% python3 -q
>>> import numpy as np
>>> np.set_printoptions(suppress=True, linewidth=160)
>>> data = np.load("x.npy")
>>> data
array([[ 3.,  2., -1.,  3., -2.,  0.,  0.],
       [ 3., -1.,  2., -3., -3.,  0.,  0.],
       [-1., -2., -3.,  1., -1.,  0.,  0.],
       [ 0.,  0.,  2., -2.,  1.,  0.,  0.],
       [ 1., -2.,  1.,  2., -1.,  0.,  0.],
       [ 0.,  0.,  0.,  0.,  0.,  1.,  2.],
       [ 0.,  0.,  0.,  0.,  0.,  0.,  1.]])
>>> C2 = data.T @ data
>>> np.linalg.matrix_rank(C2)
np.int64(7)
>>> np.trace(C2), (data ** 2).sum()
(np.float64(101.0), np.float64(101.0))
>>> np.round(np.linalg.matrix_power(data, 4), 4)
array([[ 188.,  318.,   70.,  -92.,  -26.,    0.,    0.],
       [ 174., -173., -413.,  290., -411.,    0.,    0.],
       [-200.,  134., -196.,  160.,  191.,    0.,    0.],
       [  60., -204.,    2.,    4., -151.,    0.,    0.],
       [ -65.,  -54., -221.,  172.,  -39.,    0.,    0.],
       [   0.,    0.,    0.,    0.,    0.,    1.,    8.],
       [   0.,    0.,    0.,    0.,    0.,    0.,    1.]])
>>> round(float(np.abs(np.linalg.eigvals(data)).max()), 4)
4.8532
>>> (data + data.T) / 2
array([[ 3. ,  2.5, -1. ,  1.5, -0.5,  0. ,  0. ],
       [ 2.5, -1. ,  0. , -1.5, -2.5,  0. ,  0. ],
       [-1. ,  0. , -3. ,  1.5,  0. ,  0. ,  0. ],
       [ 1.5, -1.5,  1.5, -2. ,  1.5,  0. ,  0. ],
       [-0.5, -2.5,  0. ,  1.5, -1. ,  0. ,  0. ],
       [ 0. ,  0. ,  0. ,  0. ,  0. ,  1. ,  1. ],
       [ 0. ,  0. ,  0. ,  0. ,  0. ,  1. ,  1. ]])
